In [1]: import numpy as np

In [2]: np.set_printoptions(precision=3, suppress=True, linewidth=120)

In [3]: rnd = lambda a: np.round(a, 3) + 0

In [4]: M2 = np.array([[3, 0, 5, 3, 4, 3],
   ...:     [4, 5, 4, 4, 2, 5],
   ...:     [2, 1, 2, 2, 4, 0],
   ...:     [4, 3, 4, 1, 4, 3],
   ...:     [2, 1, 5, 5, 2, 0],
   ...:     [1, 0, 5, 2, 4, 1]])

In [5]: M2[-1] = M2[0]

In [6]: m1 = M2 + 0.05 * np.eye(6)

In [7]: m1
Out[7]: 
array([[3.05, 0.  , 5.  , 3.  , 4.  , 3.  ],
       [4.  , 5.05, 4.  , 4.  , 2.  , 5.  ],
       [2.  , 1.  , 2.05, 2.  , 4.  , 0.  ],
       [4.  , 3.  , 4.  , 1.05, 4.  , 3.  ],
       [2.  , 1.  , 5.  , 5.  , 2.05, 0.  ],
       [3.  , 0.  , 5.  , 3.  , 4.  , 3.05]])

In [8]: Uu, sig, Vt = np.linalg.svd(m1)

In [9]: rnd(sig)
Out[9]: array([18.475,  5.353,  3.938,  2.767,  1.205,  0.035])

In [10]: M2 = Uu[:, :5] @ np.diag(sig[:5]) @ Vt[:5]

In [11]: rnd(np.abs(m1 - M2).max())
Out[11]: np.float64(0.021)

In [12]: np.linalg.matrix_rank(M2)
Out[12]: np.int64(5)

In [13]: rnd(np.linalg.norm(m1 - M2, 2)), rnd(sig[5])
Out[13]: (np.float64(0.035), np.float64(0.035))

In [14]: arr = np.array([[12.0, 27.0, 3.0, 9.0, 21.0],
    ...:     [27.0, 84.0, 9.0, 27.0, 63.0],
    ...:     [3.0, 9.0, 4.0, 3.0, 7.0],
    ...:     [9.0, 27.0, 3.0, 12.0, 21.0],
    ...:     [21.0, 63.0, 7.0, 21.0, 52.0]])

In [15]: # equal to its transpose

In [16]: w, evecs = np.linalg.eig(arr)

In [17]: rnd(np.sort(np.linalg.eigvals(np.linalg.inv(arr))))
Out[17]: array([0.007, 0.333, 0.333, 0.333, 0.333])

In [18]: rnd(np.prod(w))
Out[18]: np.float64(12312.0)

In [19]: rnd(w)
Out[19]: array([  3., 152.,   3.,   3.,   3.])

In [20]: rnd(np.sort(np.linalg.eigvals(arr @ arr)))
Out[20]: array([    9.,     9.,     9.,     9., 23104.])

In [21]: K = np.loadtxt("layer0.csv", delimiter=",")

In [22]: K
Out[22]: 
array([[-2.,  2., -3., -1.,  0.,  3., -1.,  0.,  2.,  2., -3.,  3.,  2.,  3.],
       [-3.,  2., -1.,  0.,  0.,  2., -2.,  0., -3.,  0.,  2., -2., -2.,  1.],
       [ 1.,  0.,  0., -2., -3.,  0.,  2.,  0., -3.,  2., -2.,  3.,  0., -3.],
       [-3., -3.,  3., -3.,  1., -2.,  3., -3.,  2.,  2.,  3., -2.,  3.,  3.],
       [ 1., -2.,  1., -2., -2.,  1.,  1., -2.,  2.,  2., -3., -2., -1.,  2.],
       [ 0.,  1., -1., -1., -2.,  2.,  3., -1.,  1., -2., -3., -3.,  1., -1.],
       [-3.,  0., -1., -2.,  3.,  3.,  1., -2.,  2.,  1., -1.,  2., -2.,  0.],
       [ 3.,  0., -3.,  3.,  3., -3.,  2.,  0.,  0., -2.,  3., -1.,  3.,  0.],
       [ 0.,  3.,  0.,  1., -2., -2., -2., -1., -3., -1.,  3.,  2.,  1., -3.],
       [-1., -2.,  0., -3.,  2., -3.,  0.,  3.,  0., -3., -2., -1., -1., -1.],
       [ 2.,  0.,  0.,  2.,  2.,  2.,  3., -3., -2.,  3.,  3., -1., -1.,  1.],
       [ 2.,  2.,  1., -2., -2., -3., -3.,  1., -2., -1.,  1.,  1.,  3., -1.],
       [ 1.,  0., -1., -2., -1.,  1.,  3.,  3.,  3.,  1.,  2.,  3.,  0.,  0.],
       [ 3., -3.,  0.,  1.,  0.,  0., -3.,  1., -2., -1., -3.,  1., -1.,  2.]])

In [23]: rnd(np.linalg.norm(K, axis=1))
Out[23]: array([8.185, 6.633, 7.28 , 9.899, 6.782, 6.782, 7.141, 8.485, 7.483, 7.211, 7.681, 7.28 , 7.   , 7.   ])

In [24]: rnd(np.linalg.norm(K, axis=0))
Out[24]: array([7.81 , 6.928, 5.745, 7.416, 7.28 , 8.185, 8.544, 6.928, 8.062, 6.856, 9.487, 7.81 , 6.708, 7.   ])

In [25]: rnd(np.linalg.norm(K[4] - K[6]))
Out[25]: np.float64(8.888)

In [26]: rnd(np.linalg.norm(K, "nuc"))
Out[26]: np.float64(90.971)

In [27]: rnd(np.linalg.norm(K, 1)), rnd(np.linalg.norm(K, np.inf))
Out[27]: (np.float64(34.0), np.float64(36.0))

In [28]: np.linalg.norm(K, axis=1).argmax()
Out[28]: np.int64(3)

In [29]: cov = K.T @ K

In [30]: np.linalg.matrix_rank(cov)
Out[30]: np.int64(14)

In [31]: (K @ K.T).shape
Out[31]: (14, 14)

In [32]: M = np.load("m.npy")

In [33]: M
Out[33]: 
array([[ 1., -3., -3.,  0., -6., -2.,  3.,  0.,  0.,  0.,  0.,  0.,  0.,  0.],
       [-2.,  8.,  5., -1., -6.,  7.,  7.,  0.,  0.,  0.,  0.,  0.,  0.,  0.],
       [ 2., -4., -1.,  0., -8., -8., -3.,  0.,  0.,  0.,  0.,  0.,  0.,  0.],
       [-1., -7., -4., -6.,  5., -4.,  9.,  0.,  0.,  0.,  0.,  0.,  0.,  0.],
       [-5., -4.,  9., -9.,  7., -9., -1.,  0.,  0.,  0.,  0.,  0.,  0.,  0.],
       [-9., -3.,  2., -4., -4., -6.,  4.,  0.,  0.,  0.,  0.,  0.,  0.,  0.],
       [-9., -8.,  2.,  1.,  8.,  2.,  6.,  0.,  0.,  0.,  0.,  0.,  0.,  0.],
       [ 0.,  0.,  0.,  0.,  0.,  0.,  0.,  1.,  0., -2., -3.,  3., -3.,  0.],
       [ 0.,  0.,  0.,  0.,  0.,  0.,  0.,  1., -2., -1.,  1.,  1., -3., -2.],
       [ 0.,  0.,  0.,  0.,  0.,  0.,  0., -1.,  0.,  2.,  0.,  3.,  0.,  2.],
       [ 0.,  0.,  0.,  0.,  0.,  0.,  0., -1., -2., -1., -1.,  0., -1., -3.],
       [ 0.,  0.,  0.,  0.,  0.,  0.,  0.,  0.,  1., -2.,  3.,  0.,  3.,  3.],
       [ 0.,  0.,  0.,  0.,  0.,  0.,  0.,  0., -3.,  0.,  0., -1., -3.,  2.],
       [ 0.,  0.,  0.,  0.,  0.,  0.,  0., -3., -2.,  3.,  1.,  3., -3.,  2.]])

In [34]: blk = np.stack([M, 2 * M, M[::-1]])

In [35]: (blk @ M.T).shape
Out[35]: (3, 14, 14)

In [36]: np.einsum("bij,cij->bc", blk, blk)
Out[36]: 
array([[1632., 3264.,    0.],
       [3264., 6528.,    0.],
       [   0.,    0., 1632.]])

In [37]: np.linalg.matrix_rank(blk.reshape(3, -1))
Out[37]: np.int64(2)

In [38]: M2 = np.linalg.inv(M)

In [39]: rnd(np.linalg.cond(M))
Out[39]: np.float64(53.663)

In [40]: rng = np.random.default_rng(9173)

In [41]: lab = rng.permutation(14)

In [42]: lab
Out[42]: array([ 7, 12,  1,  6, 10,  9, 11, 13,  5,  0,  3,  8,  4,  2])

In [43]: M2 = M[lab][:, lab]

In [44]: np.trace(M2)
Out[44]: np.float64(8.0)

In [45]: np.allclose(M2, M)
Out[45]: False

In [46]: cov = M.T @ M

In [47]: (M @ M.T).shape
Out[47]: (14, 14)

In [48]: np.allclose(cov, cov.T)
Out[48]: True

In [49]: f, r1 = M[7], M[2]

In [50]: f @ r1
Out[50]: np.float64(0.0)

In [51]: f @ f
Out[51]: np.float64(32.0)

In [52]: pr = (f @ r1) / (f @ f) * f

In [53]: rnd(np.linalg.norm(f + r1) ** 2 + np.linalg.norm(f - r1) ** 2)
Out[53]: np.float64(380.0)

In [54]: (r1 - pr) @ f
Out[54]: np.float64(0.0)

In [55]: np.linalg.matrix_rank(np.outer(f, r1))
Out[55]: np.int64(1)

In [56]: W2 = 20 * np.array([[-0.5, -1.0, -2.4, -0.3, -0.5, 0.2, -0.3],
    ...:     [1.5, -0.4, 1.6, 1.1, -0.7, -1.5, 0.7]])

In [57]: lab = rng.integers(0, 2, 38)

In [58]: W0 = W2[lab] + rng.normal(size=(38, 7))

In [59]: rnd(W0)
Out[59]: 
array([[ 29.671,  -9.157,  32.102,  22.966, -13.655, -30.288,  13.227],
       [ 29.46 ,  -8.046,  30.613,  20.82 , -14.514, -30.625,  14.676],
       [ 30.765,  -7.16 ,  34.736,  21.56 , -14.672, -29.661,  14.704],
       [ -9.679, -20.204, -48.134,  -4.432, -11.84 ,   4.929,  -6.074],
       [ -8.245, -19.622, -49.337,  -4.796, -10.482,   3.329,  -6.559],
       [ 29.364,  -7.647,  32.14 ,  23.072, -14.385, -30.469,  13.396],
       [ 30.379,  -8.039,  32.257,  22.079, -15.357, -31.394,  14.564],
       [ 29.467,  -7.926,  32.155,  24.122, -15.489, -28.996,  14.007],
       [ -8.099, -20.22 , -49.426,  -5.176, -10.349,   4.836,  -5.82 ],
       [-10.061, -19.807, -47.659,  -6.895, -11.678,   4.933,  -7.492],
       [ 29.296,  -6.602,  31.126,  23.144, -14.739, -31.362,  14.428],
       [ 30.677,  -7.214,  33.588,  20.457, -15.927, -30.519,  13.708],
       [ -9.35 , -21.035, -48.599,  -6.777, -10.256,   3.763,  -5.568],
       [ -8.184, -20.883, -49.427,  -6.021,  -9.365,   2.587,  -5.57 ],
       [ 29.991,  -7.609,  30.542,  21.269, -13.595, -28.86 ,  15.084],
       [ 29.034,  -6.594,  31.754,  23.484, -14.971, -31.007,  13.3  ],
       [-10.1  , -19.087, -47.328,  -5.612, -10.893,   2.566,  -6.806],
       [ -9.152, -20.638, -47.497,  -5.551,  -9.398,   3.473,  -8.391],
       [-11.312, -19.015, -48.642,  -4.417, -10.362,   3.217,  -5.507],
       [-10.515, -20.001, -47.85 ,  -4.542, -10.721,   3.643,  -4.621],
       [-10.748, -20.635, -46.968,  -4.582,  -9.117,   3.927,  -6.096],
       [ 30.462,  -9.743,  30.559,  22.32 , -13.342, -29.32 ,  13.743],
       [ 28.961,  -7.549,  32.088,  21.185, -15.203, -29.421,  13.84 ],
       [ 28.822,  -7.859,  31.717,  22.854, -14.406, -31.589,  12.143],
       [ 29.895,  -8.681,  31.391,  22.856, -12.738, -30.461,  15.585],
       [ 32.028,  -6.745,  30.835,  21.813, -14.863, -29.47 ,  12.829],
       [ 31.242,  -7.01 ,  31.894,  21.839, -13.752, -29.75 ,  14.2  ],
       [ 29.794,  -5.875,  31.003,  22.322, -14.011, -29.541,  14.702],
       [-12.585, -21.061, -48.525,  -5.277,  -8.532,   2.982,  -5.08 ],
       [-10.507, -19.745, -48.534,  -8.171,  -8.675,   1.799,  -6.051],
       [ 29.518,  -8.263,  32.822,  21.317, -14.812, -29.154,  13.95 ],
       [-12.297, -20.118, -47.873,  -7.931, -10.884,   3.316,  -7.978],
       [-10.421, -18.833, -47.067,  -7.546,  -8.827,   4.099,  -6.102],
       [ -8.749, -20.693, -48.643,  -6.594,  -9.89 ,   1.424,  -5.698],
       [ 28.373,  -9.388,  31.655,  22.235, -13.734, -29.33 ,  12.5  ],
       [ 30.33 ,  -6.714,  32.166,  23.722, -14.114, -29.348,  14.522],
       [ 28.384, -10.064,  31.746,  22.224, -15.379, -29.144,  14.323],
       [ 29.156,  -7.269,  30.777,  21.58 , -13.278, -30.987,  14.127]])

In [60]: Xs = (W0 - W0.mean(axis=0)) / W0.std(axis=0)

In [61]: np.argwhere(np.abs(Xs) > 2)
Out[61]: array([], shape=(0, 2), dtype=int64)

In [62]: beta = np.linalg.lstsq(np.delete(Xs, 6, axis=1), Xs[:, 6])[0]

In [63]: np.abs(beta).argmax()
Out[63]: np.int64(2)

In [64]: rnd(beta)
Out[64]: array([ 0.277,  0.039,  0.416,  0.229,  0.059, -0.092])

In [65]: rnd(1 - np.var(Xs[:, 6] - np.delete(Xs, 6, axis=1) @ beta))
Out[65]: np.float64(0.992)
